$ python -q
>>> import numpy as np
>>> np.set_printoptions(precision=2, suppress=True, linewidth=120, sign=" ")
>>> mat = np.array([[-2.0, -2.0, -1.0, 1.0],
...     [-2.0, -1.0, -1.0, 0.0],
...     [8.0, 6.0, 4.0, -2.0],
...     [-8.0, -6.0, -3.0, 3.0]])
>>> A2 = mat / np.sqrt((mat ** 2).mean(axis=1, keepdims=True))
>>> mat - mat.mean(axis=1, keepdims=True)
array([[-1. , -1. ,  0. ,  2. ],
       [-1. ,  0. ,  0. ,  1. ],
       [ 4. ,  2. ,  0. , -6. ],
       [-4.5, -2.5,  0.5,  6.5]])
>>> np.linalg.norm(A2, axis=1)
array([ 2.,  2.,  2.,  2.])
>>> np.linalg.matrix_rank(A2) == np.linalg.matrix_rank(mat)
np.True_
>>> np.unravel_index(np.abs(mat).argmax(), mat.shape)
(np.int64(2), np.int64(0))
>>> round(np.linalg.norm(mat), 2)
np.float64(15.94)
>>> mat.sum(axis=1)
array([ -4.,  -4.,  16., -14.])
>>> mat.sum(axis=0)
array([-4., -3., -1.,  2.])
>>> Uu, sig, Vt = np.linalg.svd(mat)
>>> V = Vt[:(sig > 1e-8).sum()]
>>> rng = np.random.default_rng(39)
>>> x0 = mat[0] + 2 * mat[2] + rng.integers(2) * np.eye(4)[2]
>>> x0
array([14., 10.,  8., -3.])
>>> round(np.linalg.norm(x0 - V.T @ V @ x0), 2)
np.float64(0.58)
>>> E = np.array([[1.2, 0.9], [-0.1, -1.8], [-0.4, 0.3], [0.0, 0.1], [0.2, -1.3]])
>>> E
array([[ 1.2,  0.9],
       [-0.1, -1.8],
       [-0.4,  0.3],
       [ 0. ,  0.1],
       [ 0.2, -1.3]])
>>> O, V = np.linalg.qr(E[:, :1])[0], np.linalg.qr(E[:, 1:])[0]
>>> sig = np.linalg.svd(O.T @ V, compute_uv=False)
>>> np.round(np.linalg.norm(O @ O.T - V @ V.T, 2), 2)
np.float64(0.96)
>>> sig
array([ 0.28])
>>> (sig > 0.9).sum()
np.int64(0)
>>> hat = E @ np.linalg.solve(E.T @ E, E.T)
>>> np.round(np.linalg.eigvalsh(hat), 2) + 0
array([ 0.,  0.,  0.,  1.,  1.])
>>> np.round(np.diag(hat), 2) + 0
array([ 0.89,  0.57,  0.15,  0.  ,  0.39])
>>> O = E.astype(float).copy()
>>> for j in range(2):
...     O[:, j] -= O[:, :j] @ (O[:, :j].T @ O[:, j])
...     O[:, j] /= np.linalg.norm(O[:, j])
... 
>>> O
array([[ 0.93,  0.11],
       [-0.08, -0.75],
       [-0.31,  0.22],
       [ 0.  ,  0.04],
       [ 0.16, -0.61]])
>>> np.round(O.T @ O, 2) + 0
array([[ 1.,  0.],
       [ 0.,  1.]])
>>> np.round(O.T @ E, 2) + 0
array([[ 1.28,  0.69],
       [ 0.  ,  2.32]])
>>> np.linalg.pinv(O)
array([[ 0.93, -0.08, -0.31,  0.  ,  0.16],
       [ 0.11, -0.75,  0.22,  0.04, -0.61]])
>>> round(float(O[:, 1] @ O[:, 0]), 2)
0.0
>>> np.linalg.norm(O, axis=0)
array([ 1.,  1.])
>>> np.round(O.T @ O, 2) + 0
array([[ 1.,  0.],
       [ 0.,  1.]])
>>> round(float(np.linalg.norm(E, 1)), 2), np.round(np.linalg.norm(E, np.inf), 2)
(4.4, np.float64(2.1))
>>> round(np.linalg.norm(E[1] - E[0]), 2)
np.float64(3.0)
>>> np.linalg.norm(E, axis=1)
array([ 1.5 ,  1.8 ,  0.5 ,  0.1 ,  1.32])
>>> round(np.linalg.norm(E, 2), 2)
np.float64(2.45)
>>> W0 = np.loadtxt("out18.csv", delimiter=",")
>>> W0
array([[  5.,   0.,  11.,   0.],
       [  0.,  33.,   0.,  14.],
       [  0.,   0.,   5.,   0.],
       [  0.,  56.,   0.,   0.],
       [  0.,  37.,   3.,   2.],
       [  0.,  16.,   0.,   5.],
       [  0.,   0.,  44.,  41.],
       [ 30.,   0.,   0.,  11.],
       [  0.,   0.,  22.,  41.],
       [  0.,   0.,  29.,  26.],
       [ 11.,   0.,   0.,   0.],
       [ 14.,   0.,   0.,  11.],
       [  0.,  38.,   4.,   0.],
       [  0.,  10.,  14.,  47.],
       [ 31.,   0.,   0.,   0.],
       [  0.,  14.,   0.,   0.],
       [  0.,   5.,  28.,  20.],
       [  0.,  11.,  17.,  32.],
       [  0.,   0.,   0.,   0.],
       [  3.,  14.,   0.,   0.]])
>>> labels = W0[:, 3] > np.median(W0[:, 3])
>>> f = W0[labels].mean(axis=0) - W0[~labels].mean(axis=0)
>>> ((W0 - W0.mean(axis=0)) @ f > 0).astype(int)
array([ 0,  0,  0,  0,  0,  0,  1,  0,  1,  1,  0,  0,  0,  1,  0,  0,  1,  1,  0,  0])
>>> np.argsort(-np.abs(f).round(6), kind="stable")
array([ 3,  2,  1,  0])
>>> labels.astype(int)
array([ 0,  1,  0,  0,  0,  1,  1,  1,  1,  1,  0,  1,  0,  1,  0,  0,  1,  1,  0,  0])
>>> (((W0 - W0.mean(axis=0)) @ f > 0) == labels).mean()
np.float64(0.8)
>>> A2 = W0 + rng.integers(-2, 3, (20, 2)) @ rng.integers(-2, 3, (2, 4))
>>> A2
array([[ 6., -1., 11., -1.],
       [-1., 34.,  0., 15.],
       [-3., -3.,  7., -3.],
       [-3., 56.,  1.,  0.],
       [ 1., 36.,  3.,  1.],
       [ 0., 19., -1.,  8.],
       [-6.,  0., 46., 41.],
       [27.,  0.,  1., 11.],
       [ 4.,  2., 20., 43.],
       [ 3.,  0., 28., 26.],
       [13.,  1., -1.,  1.],
       [17.,  0., -1., 11.],
       [-3., 38.,  5.,  0.],
       [-1.,  8., 15., 45.],
       [27.,  1.,  1.,  1.],
       [ 2., 12.,  0., -2.],
       [ 1.,  4., 28., 19.],
       [ 4., 13., 15., 34.],
       [ 3.,  0., -1.,  0.],
       [ 1., 10.,  2., -4.]])
>>> np.round(np.linalg.svd(A2 - W0, compute_uv=False), 2) + 0
array([ 14.55,   9.71,   0.  ,   0.  ])
>>> A2 = np.c_[W0[:, :1] @ np.array([[0]]), np.array([-2, 3, 1, 3, -1, -2, -3, -3, 0, 2, 2, 0, 0, -3, 2, -2, 0, -2, 0, -1])]
>>> A2
array([[ 0., -2.],
       [ 0.,  3.],
       [ 0.,  1.],
       [ 0.,  3.],
       [ 0., -1.],
       [ 0., -2.],
       [ 0., -3.],
       [ 0., -3.],
       [ 0.,  0.],
       [ 0.,  2.],
       [ 0.,  2.],
       [ 0.,  0.],
       [ 0.,  0.],
       [ 0., -3.],
       [ 0.,  2.],
       [ 0., -2.],
       [ 0.,  0.],
       [ 0., -2.],
       [ 0.,  0.],
       [ 0., -1.]])
>>> np.linalg.norm(A2 - W0 @ np.linalg.lstsq(W0, A2)[0], axis=0)
array([ 0.  ,  7.94])
>>> np.linalg.norm(np.linalg.qr(W0)[0].T @ A2, axis=0) ** 2 / ((A2 ** 2).sum(axis=0) + 1e-12)
array([ 0.  ,  0.17])
>>> np.linalg.matrix_rank(np.c_[W0, A2])
np.int64(5)
>>> np.linalg.pinv(A2)
array([[ 0.  ,  0.  ,  0.  ,  0.  ,  0.  ,  0.  ,  0.  ,  0.  ,  0.  ,  0.  ,  0.  ,  0.  ,  0.  ,  0.  ,  0.  ,
         0.  ,  0.  ,  0.  ,  0.  ,  0.  ],
       [-0.03,  0.04,  0.01,  0.04, -0.01, -0.03, -0.04, -0.04,  0.  ,  0.03,  0.03,  0.  ,  0.  , -0.04,  0.03,
        -0.03,  0.  , -0.03,  0.  , -0.01]])
>>> np.linalg.svd(A2, compute_uv=False)
array([ 8.72,  0.  ])
>>> W = np.array([[-2, 2, 1], [-2, 1, 0], [0, 1, -2], [2, 1, 2]])
>>> coef = np.array([2, 2, -1])
>>> act = np.maximum(W0 @ W + coef, 0)
>>> (act > 0).mean(axis=0)
array([ 0.4,  1. ,  0.5])
>>> act
array([[  0.,  23.,   0.],
       [  0.,  49.,  27.],
       [  2.,   7.,   0.],
       [  0.,  58.,   0.],
       [  0.,  44.,   0.],
       [  0.,  23.,   9.],
       [ 84.,  87.,   0.],
       [  0.,  73.,  51.],
       [ 84.,  65.,  37.],
       [ 54.,  57.,   0.],
       [  0.,  24.,  10.],
       [  0.,  41.,  35.],
       [  0.,  44.,   0.],
       [ 76.,  73.,  65.],
       [  0.,  64.,  30.],
       [  0.,  16.,   0.],
       [ 32.,  55.,   0.],
       [ 44.,  62.,  29.],
       [  2.,   2.,   0.],
       [  0.,  22.,   2.]])
>>> cent = np.array([[7, 3], [4, 8], [9, 0]])
>>> (act @ cent).round(6).argmax(axis=1)
array([ 1,  0,  1,  1,  1,  1,  1,  0,  0,  1,  1,  0,  1,  0,  0,  1,  1,  0,  0,  1])
>>> A = np.load("a.npy")
>>> A
array([[ 1,  1,  1,  1,  1,  1,  1,  1],
       [ 1, -1, -1,  1, -1,  1,  1, -1],
       [ 1, -1, -1,  1,  1, -1, -1,  1],
       [ 1,  1,  1,  1, -1, -1, -1, -1],
       [ 1,  1, -1, -1, -1, -1,  1,  1]])
>>> A2 = np.array([[1, 2], [0, 2], [0, 0], [2, 2], [0, 1], [1, 1], [2, 2], [1, 2]])
>>> np.linalg.matrix_rank(A @ A2)
np.int64(2)
>>> A @ A2
array([[ 7, 12],
       [ 5,  2],
       [ 1,  2],
       [-1,  0],
       [ 1,  4]])
>>> np.einsum("ij,ij->i", A, A)
array([ 8,  8,  8,  8,  8])
>>> np.einsum("ij->j", A)
array([ 5,  1, -1,  3, -1, -1,  1,  1])
>>> A2.T @ A.T
array([[ 7,  5,  1, -1,  1],
       [12,  2,  2,  0,  4]])
>>> np.einsum("ik,kj->ij", A, A2)
array([[ 7, 12],
       [ 5,  2],
       [ 1,  2],
       [-1,  0],
       [ 1,  4]])
>>> A2 = A[0, 0] * A[1:] - np.outer(A[1:, 0], A[0])
>>> A2
array([[ 0, -2, -2,  0, -2,  0,  0, -2],
       [ 0, -2, -2,  0,  0, -2, -2,  0],
       [ 0,  0,  0,  0, -2, -2, -2, -2],
       [ 0,  0, -2, -2, -2, -2,  0,  0]])
>>> np.linalg.matrix_rank(A2), np.linalg.matrix_rank(A)
(np.int64(4), np.int64(5))
>>> np.flatnonzero(~A2.round(6).any(axis=1))
array([], dtype=int64)
>>> th = np.radians(90)
>>> Rm = np.eye(8)
>>> Rm[0, 0] = Rm[7, 7] = np.cos(th)
>>> Rm[0, 7], Rm[7, 0] = -np.sin(th), np.sin(th)
>>> Rm.round(2) + 0
array([[ 0.,  0.,  0.,  0.,  0.,  0.,  0., -1.],
       [ 0.,  1.,  0.,  0.,  0.,  0.,  0.,  0.],
       [ 0.,  0.,  1.,  0.,  0.,  0.,  0.,  0.],
       [ 0.,  0.,  0.,  1.,  0.,  0.,  0.,  0.],
       [ 0.,  0.,  0.,  0.,  1.,  0.,  0.,  0.],
       [ 0.,  0.,  0.,  0.,  0.,  1.,  0.,  0.],
       [ 0.,  0.,  0.,  0.,  0.,  0.,  1.,  0.],
       [ 1.,  0.,  0.,  0.,  0.,  0.,  0.,  0.]])
>>> A2 = A @ Rm.T
>>> np.abs(A2 - A).max(axis=0)
array([ 2.,  0.,  0.,  0.,  0.,  0.,  0.,  2.])
>>> np.allclose(np.linalg.norm(A, axis=1), np.linalg.norm(A2, axis=1))
True
>>> t3 = np.stack([A, 2 * A, A[::-1]])
>>> np.linalg.norm(t3, axis=(1, 2))
array([  6.32,  12.65,   6.32])
>>> np.linalg.matrix_rank(t3)
array([ 5,  5,  5])
>>> arr = np.array([[5, 5, 1, 3],
...     [1, 5, 3, 4],
...     [5, 5, 2, 2],
...     [5, 0, 4, 3],
...     [0, 4, 3, 5],
...     [5, 2, 0, 3]])
>>> arr[-1] = arr[0] + -1 * arr[1]
>>> arr
array([[ 5,  5,  1,  3],
       [ 1,  5,  3,  4],
       [ 5,  5,  2,  2],
       [ 5,  0,  4,  3],
       [ 0,  4,  3,  5],
       [ 4,  0, -2, -1]])
>>> A2 = arr / np.sqrt((arr ** 2).mean(axis=1, keepdims=True))
>>> np.linalg.matrix_rank(arr - arr.mean(axis=1, keepdims=True))
np.int64(3)
>>> A2[1]
array([ 0.28,  1.4 ,  0.84,  1.12])
>>> arr - arr.mean(axis=1, keepdims=True)
array([[ 1.5 ,  1.5 , -2.5 , -0.5 ],
       [-2.25,  1.75, -0.25,  0.75],
       [ 1.5 ,  1.5 , -1.5 , -1.5 ],
       [ 2.  , -3.  ,  1.  ,  0.  ],
       [-3.  ,  1.  ,  0.  ,  2.  ],
       [ 3.75, -0.25, -2.25, -1.25]])
>>> np.linalg.norm(A2, axis=1)
array([ 2.,  2.,  2.,  2.,  2.,  2.])
>>> arr.ravel(order="F")
array([ 5,  1,  5,  5,  0,  4,  5,  5,  5,  0,  4,  0,  1,  3,  2,  4,  3, -2,  3,  4,  2,  3,  5, -1])
>>> arr.reshape(2, -1)
array([[ 5,  5,  1,  3,  1,  5,  3,  4,  5,  5,  2,  2],
       [ 5,  0,  4,  3,  0,  4,  3,  5,  4,  0, -2, -1]])
>>> t3 = arr.reshape(6, 2, -1)
>>> np.einsum("ihd,ihd->ih", t3, t3)
array([[ 50,  10],
       [ 26,  25],
       [ 50,   8],
       [ 25,  25],
       [ 16,  34],
       [ 16,   5]])
>>> np.swapaxes(t3, 1, 2)[3]
array([[ 5,  4],
       [ 0,  3]])
>>> t3.sum(axis=1)
array([[ 6,  8],
       [ 4,  9],
       [ 7,  7],
       [ 9,  3],
       [ 3,  9],
       [ 2, -1]])
